$ python -q
>>> import numpy as np
>>> import numpy.linalg as la
>>> np.set_printoptions(precision=1, suppress=True, linewidth=140, floatmode="fixed")
>>> data = np.array([[-1.1, 5.7, 10.7],
...     [1.1, -6.6, -12.0],
...     [1.1, -5.7, -10.1],
...     [0.2, -0.3, -0.9],
...     [0.9, -3.8, -6.7],
...     [-1.2, 7.0, 12.6],
...     [2.0, -9.1, -16.5],
...     [0.0, 0.4, 0.5],
...     [1.1, -5.2, -9.2],
...     [0.5, -2.7, -4.6],
...     [-1.3, 6.3, 11.3],
...     [-0.2, 1.6, 2.9],
...     [0.8, -3.1, -6.0],
...     [-0.4, 2.2, 3.8],
...     [0.2, -1.4, -2.6],
...     [-0.8, 4.0, 7.0],
...     [-0.3, 0.9, 1.6],
...     [-0.5, 1.7, 2.6],
...     [2.7, -12.9, -23.1],
...     [0.0, 0.3, 0.6],
...     [1.2, -6.7, -12.3]])
>>> hat = data @ la.solve(data.T @ data, data.T)
>>> print(np.allclose(hat @ hat, hat))
True
>>> np.round(hat @ data[:, 0], 1) + 0
array([-1.1,  1.1,  1.1,  0.2,  0.9, -1.2,  2.0,  0.0,  1.1,  0.5, -1.3, -0.2,  0.8, -0.4,  0.2, -0.8, -0.3, -0.5,  2.7,  0.0,  1.2])
>>> X = np.array([[2, -2, 1, -1], [1, 1, 3, -2], [2, -2, -2, 1]])
>>> X
array([[ 2, -2,  1, -1],
       [ 1,  1,  3, -2],
       [ 2, -2, -2,  1]])
>>> r0 = np.array([-9, -1])
>>> np.cross(X[2, :3], X[0, :3])
array([-6, -6,  0])
>>> other = np.array([[1, 2], [1, 2]])
>>> Z = np.kron(other, X)
>>> np.round(la.norm(Z, 2), 1), round(la.norm(other, 2) * la.norm(X, 2), 1)
(np.float64(14.9), np.float64(14.9))
>>> Z.shape
(6, 8)
>>> la.matrix_rank(Z)
np.int64(3)
>>> Z
array([[ 2, -2,  1, -1,  4, -4,  2, -2],
       [ 1,  1,  3, -2,  2,  2,  6, -4],
       [ 2, -2, -2,  1,  4, -4, -4,  2],
       [ 2, -2,  1, -1,  4, -4,  2, -2],
       [ 1,  1,  3, -2,  2,  2,  6, -4],
       [ 2, -2, -2,  1,  4, -4, -4,  2]])
